% python3 -q
>>> import numpy as np
>>> np.set_printoptions(precision=2, suppress=True, linewidth=100, floatmode="fixed")
>>> Y = np.array([[-3, -1], [-3, 2]])
>>> cent = np.array([[4, -7, -2], [8, -9, 8], [-2, 5, 9]])
>>> mat = np.kron(Y, cent)
>>> mat
array([[-12,  21,   6,  -4,   7,   2],
       [-24,  27, -24,  -8,   9,  -8],
       [  6, -15, -27,   2,  -5,  -9],
       [-12,  21,   6,   8, -14,  -4],
       [-24,  27, -24,  16, -18,  16],
       [  6, -15, -27,  -4,  10,  18]])
>>> x = np.array([1, 5, 0, 3, 0, 2])
>>> target = mat @ x
>>> c, lr = np.zeros(6), 1 / np.linalg.norm(mat, 2) ** 2
>>> for i in range(12):
...     c -= lr * mat.T @ (mat @ c - target)
...     if i % 2 == 0: print(i, round(np.linalg.norm(mat @ c - target), 2))
... 
0 66.8
2 41.41
4 29.01
6 21.18
8 16.05
10 12.65
>>> np.round(np.linalg.cond(mat), 2)
np.float64(69.02)
>>> left, sigma, Vt = np.linalg.svd(mat, full_matrices=False)
>>> round(np.sqrt((sigma ** 2).sum()), 2), round(np.linalg.norm(mat), 2)
(np.float64(94.47), np.float64(94.47))
>>> np.cumsum(sigma ** 2) / np.sum(sigma ** 2)
array([0.52, 0.81, 0.93, 1.00, 1.00, 1.00])
>>> print(np.abs(left[:, 0]).round(6).argmax())
4
>>> sigma
array([67.81, 51.35, 32.71, 24.77,  2.04,  0.98])
>>> (sigma > 1e-8).sum()
np.int64(6)
>>> print(np.round(Vt @ Vt.T, 2) + 0)
[[1.00 0.00 0.00 0.00 0.00 0.00]
 [0.00 1.00 0.00 0.00 0.00 0.00]
 [0.00 0.00 1.00 0.00 0.00 0.00]
 [0.00 0.00 0.00 1.00 0.00 0.00]
 [0.00 0.00 0.00 0.00 1.00 0.00]
 [0.00 0.00 0.00 0.00 0.00 1.00]]
>>> np.round(left.T @ mat @ Vt.T, 2) + 0
array([[67.81,  0.00,  0.00,  0.00,  0.00,  0.00],
       [ 0.00, 51.35,  0.00,  0.00,  0.00,  0.00],
       [ 0.00,  0.00, 32.71,  0.00,  0.00,  0.00],
       [ 0.00,  0.00,  0.00, 24.77,  0.00,  0.00],
       [ 0.00,  0.00,  0.00,  0.00,  2.04,  0.00],
       [ 0.00,  0.00,  0.00,  0.00,  0.00,  0.98]])
>>> print(left.shape, sigma.shape, Vt.shape)
(6, 6) (6,) (6, 6)
>>> np.allclose(left * sigma @ Vt, mat)
True
>>> Q, V = np.linalg.qr(mat[:, :2])[0], np.linalg.qr(mat[:, 2:])[0]
>>> sigma = np.linalg.svd(Q.T @ V, compute_uv=False)
>>> round(np.linalg.norm(Q @ Q.T - V @ V.T, 2), 2)
np.float64(1.0)
>>> arr = np.load("layer19.npy")
>>> print(arr)
[[  44.10  -70.11   10.11   58.15]
 [  13.88  -26.90  -16.88   38.06]
 [ -15.90   42.86 -102.02   -7.14]
 [  33.94  -56.98  -22.95   66.08]]
>>> left, sigma, Vt = np.linalg.svd(arr)
>>> np.argmax(sigma[:-1] / (sigma[1:] + 1e-6)) + 1
np.int64(3)
>>> Y = left[:, :3] @ np.diag(sigma[:3]) @ Vt[:3]
>>> round(float(np.abs(arr - Y).max()), 2)
0.01
>>> Y
array([[  44.09,  -70.12,   10.11,   58.15],
       [  13.87,  -26.91,  -16.88,   38.05],
       [ -15.90,   42.86, -102.02,   -7.14],
       [  33.95,  -56.97,  -22.95,   66.09]])
>>> print(np.linalg.matrix_rank(Y))
3
>>> print(np.linalg.matrix_rank(arr, rtol=0.05))
3
>>> round(np.linalg.norm(arr - Y, 2), 2), round(sigma[3], 2)
(np.float64(0.03), np.float64(0.03))
